$ ipython --no-banner

In [1]: import numpy as np

In [2]: np.set_printoptions(precision=4, suppress=True, linewidth=100)

In [3]: rnd = lambda a: np.round(a, 4) + 0

In [4]: J = np.load("out3.npy")

In [5]: J
Out[5]: 
array([[42, 11, 30],
       [11, 13, 10],
       [30, 10, 24]])

In [6]: t3 = np.stack([J, -2 * J, J[::-1]])

In [7]: np.linalg.matrix_rank(t3.reshape(3, -1))
Out[7]: np.int64(2)

In [8]: rnd(np.linalg.norm(t3, axis=(1, 2)))
Out[8]: array([ 68.9275, 137.855 ,  68.9275])

In [9]: t3.sum(axis=0)
Out[9]: 
array([[-12,  -1,  -6],
       [  0,   0,   0],
       [ 12,   1,   6]])

In [10]: evals, vecs = np.linalg.eig(J)

In [11]: rnd(J @ vecs[:, 0] - evals[0] * vecs[:, 0])
Out[11]: array([0., 0., 0.])

In [12]: rnd(np.prod(evals))
Out[12]: np.float64(900.0)

In [13]: rnd(evals)
Out[13]: array([68.2825,  1.4172,  9.3003])

In [14]: feats = np.load("sample14.npy")

In [15]: feats
Out[15]: 
array([[-19.9584,  -1.2522,  -0.305 ],
       [  7.7729, -10.3413, -15.2525],
       [  8.2429, -14.4698, -11.0761],
       [-16.2274,  11.6666,  -0.7484],
       [ 19.711 ,   2.4395,  -2.3507],
       [  3.14  ,  14.7649,  13.1201],
       [  3.8166, -19.525 ,  -2.0509],
       [ 11.6528,  16.2362,   0.7723],
       [  7.7728,   0.427 , -18.4229],
       [  5.0681,  18.1667,  -6.6546],
       [  7.5911, -17.3763,   6.3592],
       [ 16.8568, -10.5334,  -2.2129],
       [ 18.2743,   7.5017,  -3.1265],
       [  9.7593,  -0.5454, -17.4487],
       [  4.0567,  17.632 ,   8.5239],
       [ 11.4679,  16.2749,  -1.9016],
       [ 15.4254,   0.0791, -12.7299],
       [  2.783 ,   2.295 ,  19.672 ],
       [-10.0094,  16.9039,  -3.7508],
       [ 11.8335,  14.2785,   7.4894],
       [-17.021 ,   6.2629,  -8.4298],
       [  4.3199,  18.981 ,  -4.5891],
       [ 17.6788,   8.9916,  -2.5716]])

In [16]: x = np.array([2, 0, 1])

In [17]: rhs = feats @ x

In [18]: beta, lr = np.zeros(3), 1 / np.linalg.norm(feats, 2) ** 2

In [19]: for i in range(300):
    ...:     beta -= lr * feats.T @ (feats @ beta - rhs)
    ...:     if i % 50 == 0: print(i, round(np.linalg.norm(feats @ beta - rhs), 4))
    ...: 
0 34.42
50 0.0
100 0.0
150 0.0
200 0.0
250 0.0

In [20]: rnd(beta)
Out[20]: array([2., 0., 1.])

In [21]: W2 = feats[[0, 5]].astype(float)

In [22]: for _ in range(7):
    ...:     lab = np.linalg.norm(feats[:, None] - W2, axis=-1).argmin(axis=1)
    ...:     W2 = np.array([feats[lab == j].mean(axis=0) for j in range(2)])
    ...: 

In [23]: lab
Out[23]: array([0, 0, 0, 1, 1, 1, 0, 1, 0, 1, 0, 0, 1, 0, 1, 1, 0, 1, 1, 1, 0, 1, 1])

In [24]: np.bincount(lab)
Out[24]: array([10, 13])

In [25]: rnd(W2)
Out[25]: 
array([[ 4.0258, -6.7274, -8.1569],
       [ 6.4422, 12.7794,  1.8373]])

In [26]: rnd(W2[1] - W2[0])
Out[26]: array([ 2.4164, 19.5069,  9.9942])

In [27]: np.abs(W2[1] - W2[0]).argmax()
Out[27]: np.int64(1)

In [28]: Ac = (feats - feats.mean(axis=0)) / feats.std(axis=0)

In [29]: Ac.std(axis=0)
Out[29]: array([1., 1., 1.])

In [30]: np.argwhere(np.abs(Ac) > 2)
Out[30]: 
array([[ 0,  0],
       [ 6,  1],
       [17,  2],
       [20,  0]])

In [31]: beta = np.linalg.lstsq(np.delete(Ac, 2, axis=1), Ac[:, 2])[0]

In [32]: np.abs(beta).argmax()
Out[32]: np.int64(1)

In [33]: gram = np.cov(feats, rowvar=False)

In [34]: rnd(feats.std(axis=0))
Out[34]: array([10.9981, 11.8845,  9.1633])

In [35]: rnd(np.corrcoef(feats[:, 2], feats[:, 1])[0, 1])
Out[35]: np.float64(0.2444)

In [36]: np.argsort(-feats.std(axis=0).round(6), kind="stable")
Out[36]: array([1, 0, 2])

In [37]: rnd(gram)
Out[37]: 
array([[126.4559, -16.8308,  -9.2012],
       [-16.8308, 147.6615,  27.8303],
       [ -9.2012,  27.8303,  87.7828]])

In [38]: gram.shape
Out[38]: (3, 3)

In [39]: rnd(np.corrcoef(feats.T))
Out[39]: 
array([[ 1.    , -0.1232, -0.0873],
       [-0.1232,  1.    ,  0.2444],
       [-0.0873,  0.2444,  1.    ]])

In [40]: other = np.c_[feats[:, :1] @ np.array([[0]]), np.array([1, -2, -3, 1, -3, 2, 1, -1, -3, 1, 3, -2, 1, 1, 1, -2, -2, 0, 1, 3, -2, -1, 1])]

In [41]: other
Out[41]: 
array([[ 0.,  1.],
       [ 0., -2.],
       [ 0., -3.],
       [ 0.,  1.],
       [ 0., -3.],
       [ 0.,  2.],
       [ 0.,  1.],
       [ 0., -1.],
       [ 0., -3.],
       [ 0.,  1.],
       [ 0.,  3.],
       [ 0., -2.],
       [ 0.,  1.],
       [ 0.,  1.],
       [ 0.,  1.],
       [ 0., -2.],
       [ 0., -2.],
       [ 0.,  0.],
       [ 0.,  1.],
       [ 0.,  3.],
       [ 0., -2.],
       [ 0., -1.],
       [ 0.,  1.]])

In [42]: np.linalg.matrix_rank(other)
Out[42]: np.int64(1)

In [43]: A = np.load("arr.npy")

In [44]: rnd(A)
Out[44]: 
array([[ 1.    ,  0.    ,  0.    ],
       [ 0.    ,  0.6157, -0.788 ],
       [ 0.    ,  0.788 ,  0.6157]])

In [45]: other = np.array([[2, 0], [3, 3]])

In [46]: W2 = np.kron(other, A)

In [47]: np.linalg.matrix_rank(W2)
Out[47]: np.int64(6)

In [48]: rnd(W2)
Out[48]: 
array([[ 2.    ,  0.    ,  0.    ,  0.    ,  0.    ,  0.    ],
       [ 0.    ,  1.2313, -1.576 ,  0.    ,  0.    ,  0.    ],
       [ 0.    ,  1.576 ,  1.2313,  0.    ,  0.    ,  0.    ],
       [ 3.    ,  0.    ,  0.    ,  3.    ,  0.    ,  0.    ],
       [ 0.    ,  1.847 , -2.364 ,  0.    ,  1.847 , -2.364 ],
       [ 0.    ,  2.364 ,  1.847 ,  0.    ,  2.364 ,  1.847 ]])

In [49]: W2.shape
Out[49]: (6, 6)

In [50]: np.flatnonzero(np.linalg.matrix_power((W2 != 0) + (W2.T != 0) + np.eye(6), 6)[5])
Out[50]: array([1, 2, 4, 5])

In [51]: rnd(W2 @ W2)
Out[51]: 
array([[  4.    ,   0.    ,   0.    ,   0.    ,   0.    ,   0.    ],
       [  0.    ,  -0.9677,  -3.8812,   0.    ,   0.    ,   0.    ],
       [  0.    ,   3.8812,  -0.9677,   0.    ,   0.    ,   0.    ],
       [ 15.    ,   0.    ,   0.    ,   9.    ,   0.    ,   0.    ],
       [  0.    ,  -3.6288, -14.5544,   0.    ,  -2.1773,  -8.7327],
       [  0.    ,  14.5544,  -3.6288,   0.    ,   8.7327,  -2.1773]])

In [52]: (W2 != 0).astype(int)
Out[52]: 
array([[1, 0, 0, 0, 0, 0],
       [0, 1, 1, 0, 0, 0],
       [0, 1, 1, 0, 0, 0],
       [1, 0, 0, 1, 0, 0],
       [0, 1, 1, 0, 1, 1],
       [0, 1, 1, 0, 1, 1]])

In [53]: rnd(np.sort(np.linalg.eigvals(W2).real))
Out[53]: array([1.2313, 1.2313, 1.847 , 1.847 , 2.    , 3.    ])

In [54]: rnd(A @ A)
Out[54]: 
array([[ 1.    ,  0.    ,  0.    ],
       [ 0.    , -0.2419, -0.9703],
       [ 0.    ,  0.9703, -0.2419]])

In [55]: (A != 0).astype(int)
Out[55]: 
array([[1, 0, 0],
       [0, 1, 1],
       [0, 1, 1]])

In [56]: np.flatnonzero(np.linalg.matrix_power((A != 0) + (A.T != 0) + np.eye(3), 3)[0])
Out[56]: array([0])

In [57]: rnd(np.sort(np.linalg.eigvals(A).real))
Out[57]: array([0.6157, 0.6157, 1.    ])

In [58]: rnd(np.linalg.det(A))
Out[58]: np.float64(1.0)

In [59]: rng = np.random.default_rng(81)

In [60]: other = A + rng.integers(-2, 3, (3, 1)) @ rng.integers(-2, 3, (1, 3))

In [61]: rnd(other)
Out[61]: 
array([[ 3.    , -2.    , -4.    ],
       [ 0.    ,  0.6157, -0.788 ],
       [ 2.    , -1.212 , -3.3843]])

In [62]: np.abs(other - A).sum(axis=1)
Out[62]: array([8., 0., 8.])

In [63]: np.linalg.matrix_rank(other - A, tol=1e-8)
Out[63]: np.int64(1)

In [64]: other = A / np.linalg.norm(A, axis=1, keepdims=True)

In [65]: gram = other @ other.T

In [66]: (np.abs(gram) > 0.9).astype(int)
Out[66]: 
array([[1, 0, 0],
       [0, 1, 0],
       [0, 0, 1]])

In [67]: rnd(gram)
Out[67]: 
array([[1., 0., 0.],
       [0., 1., 0.],
       [0., 0., 1.]])

In [68]: np.degrees(np.arccos(np.clip(gram[0, 1], -1, 1)))
Out[68]: np.float64(90.0)

In [69]: (gram - 2 * np.eye(3)).round(6).argmax(axis=1)
Out[69]: array([1, 0, 0])

In [70]: rnd(np.linalg.norm(other, axis=1))
Out[70]: array([1., 1., 1.])

In [71]: E = np.array([[6, 5, 4], [5, 14, -5], [4, -5, 10]])

In [72]: u = np.array([2, 3, 1])

In [73]: np.polyval(u, E[1])
Out[73]: array([ 66, 435,  36])

In [74]: np.array([np.convolve(row, u, "same") for row in E])
Out[74]: 
array([[28, 29, 17],
       [43, 37, -1],
       [ 2,  9, 25]])

In [75]: np.correlate(E[1], E[0], "full")
Out[75]: array([ 20,  81,  80,  59, -30])

In [76]: evals, vecs = np.linalg.eig(E)

In [77]: rnd(np.sort(np.linalg.eigvals(E @ E)))
Out[77]: array([  0.0055, 146.7841, 317.2104])

In [78]: rnd(E @ vecs[:, 0] - evals[0] * vecs[:, 0])
Out[78]: array([0., 0., 0.])

In [79]: rnd(np.sort(np.linalg.eigvals(np.linalg.inv(E))))
Out[79]: array([ 0.0561,  0.0825, 13.4863])

In [80]: rnd(np.prod(evals))
Out[80]: np.float64(16.0)

In [81]: X = np.diag(np.array([9, -5, 1]))

In [82]: X
Out[82]: 
array([[ 9,  0,  0],
       [ 0, -5,  0],
       [ 0,  0,  1]])

In [83]: rnd(np.linalg.norm(X, axis=0))
Out[83]: array([9., 5., 1.])

In [84]: rnd(np.linalg.det(2 * X)), rnd(np.linalg.det(X))
Out[84]: (np.float64(-360.0), np.float64(-45.0))

In [85]: np.einsum("ii->", X)
Out[85]: np.int64(5)

In [86]: np.kron(np.eye(2, dtype=int), X)
Out[86]: 
array([[ 9,  0,  0,  0,  0,  0],
       [ 0, -5,  0,  0,  0,  0],
       [ 0,  0,  1,  0,  0,  0],
       [ 0,  0,  0,  9,  0,  0],
       [ 0,  0,  0,  0, -5,  0],
       [ 0,  0,  0,  0,  0,  1]])

In [87]: rnd(np.linalg.eigvals(X))
Out[87]: array([ 9., -5.,  1.])

In [88]: np.poly(X)
Out[88]: array([  1.,  -5., -41.,  45.])

In [89]: np.einsum("ij,ji->", X, X)
Out[89]: np.int64(107)

In [90]: m1 = np.load("a.npy")

In [91]: m1
Out[91]: 
array([[ 0, -3, -2, -2],
       [ 0,  0,  1,  1],
       [ 0,  0,  0, -1],
       [ 0,  0,  0,  0]])

In [92]: rnd(np.linalg.det(m1[::-1]))
Out[92]: np.float64(0.0)

In [93]: np.einsum("ij,ji->", m1, m1)
Out[93]: np.int64(0)

In [94]: rnd(np.linalg.det(m1.T))
Out[94]: np.float64(0.0)

In [95]: rank = np.linalg.matrix_rank(m1)

In [96]: rank
Out[96]: np.int64(3)

In [97]: ns = np.linalg.svd(m1)[2][rank:].T

In [98]: ns[:, 0] / ns[np.abs(ns[:, 0]).round(6).argmax(), 0]
Out[98]: array([1., 0., 0., 0.])

In [99]: ns @ ns.T
Out[99]: 
array([[1., 0., 0., 0.],
       [0., 0., 0., 0.],
       [0., 0., 0., 0.],
       [0., 0., 0., 0.]])

In [100]: np.allclose(m1 @ ns, 0)
Out[100]: True

In [101]: ns.shape
Out[101]: (4, 1)

In [102]: rnd(np.linalg.norm(m1, axis=1))
Out[102]: array([4.1231, 1.4142, 1.    , 0.    ])

In [103]: rnd(np.linalg.norm(m1, 2))
Out[103]: np.float64(4.275)

In [104]: rnd(np.linalg.norm(m1, "nuc"))
Out[104]: np.float64(6.0435)

In [105]: rnd(np.linalg.norm(m1, axis=0))
Out[105]: array([0.    , 3.    , 2.2361, 2.4495])

In [106]: rnd(np.linalg.norm(m1[1] - m1[0]))
Out[106]: np.float64(5.1962)

In [107]: m1[1] @ m1[0]
Out[107]: np.int64(-4)

In [108]: rnd(np.linalg.norm(m1[1], 1)), rnd(np.linalg.norm(m1[1], np.inf))
Out[108]: (np.float64(2.0), np.float64(1.0))

In [109]: left, sv, VT = np.linalg.svd(m1)

In [110]: vecs = VT[:(sv > 1e-8).sum()]

In [111]: x = m1[2] + 4 * m1[1] + rng.integers(2) * np.eye(4)[3]

In [112]: x
Out[112]: array([0., 0., 4., 3.])

In [113]: rnd(vecs.T @ vecs)
Out[113]: 
array([[0., 0., 0., 0.],
       [0., 1., 0., 0.],
       [0., 0., 1., 0.],
       [0., 0., 0., 1.]])

In [114]: np.linalg.matrix_rank(np.vstack([m1, x]))
Out[114]: np.int64(3)

In [115]: data = np.array([[-0.2, 0.5, 0.8],
     ...:     [-1.4, -0.7, 0.2],
     ...:     [1.7, -0.3, 1.6],
     ...:     [-2.0, 2.0, 4.0],
     ...:     [0.5, -1.0, -0.8],
     ...:     [0.6, 1.0, -0.3],
     ...:     [-0.5, -0.7, -1.2],
     ...:     [0.8, 0.3, 1.1],
     ...:     [-0.5, 0.9, -1.1],
     ...:     [0.3, -0.4, -0.1],
     ...:     [-0.4, 2.6, 0.3],
     ...:     [1.2, -1.9, 0.1],
     ...:     [1.3, 0.1, -2.8],
     ...:     [-0.6, 1.1, 0.9],
     ...:     [-1.2, 0.3, 0.1],
     ...:     [-2.8, 1.5, -1.1]])

In [116]: Ac = data - data.mean(axis=1)
Traceback (most recent call last):
  Cell In[116], line 1
    Ac = data - data.mean(axis=1)
ValueError: operands could not be broadcast together with shapes (16,3) (16,) 


In [117]: Ac = data - data.mean(axis=0)

In [118]: left, sv, VT = np.linalg.svd(Ac, full_matrices=False)

In [119]: rnd(np.abs(VT[-1]))
Out[119]: array([0.6266, 0.771 , 0.1141])

In [120]: rnd(Ac.mean(axis=0))
Out[120]: array([0., 0., 0.])

In [121]: rnd(sv ** 2 / (sv ** 2).sum())
Out[121]: array([0.5467, 0.316 , 0.1373])

In [122]: rnd(sv)
Out[122]: array([6.4966, 4.9394, 3.2559])

In [123]: rnd((sv ** 2).sum() ** 2 / (sv ** 4).sum())
Out[123]: np.float64(2.3948)

In [124]: np.linalg.matrix_rank(Ac)
Out[124]: np.int64(3)
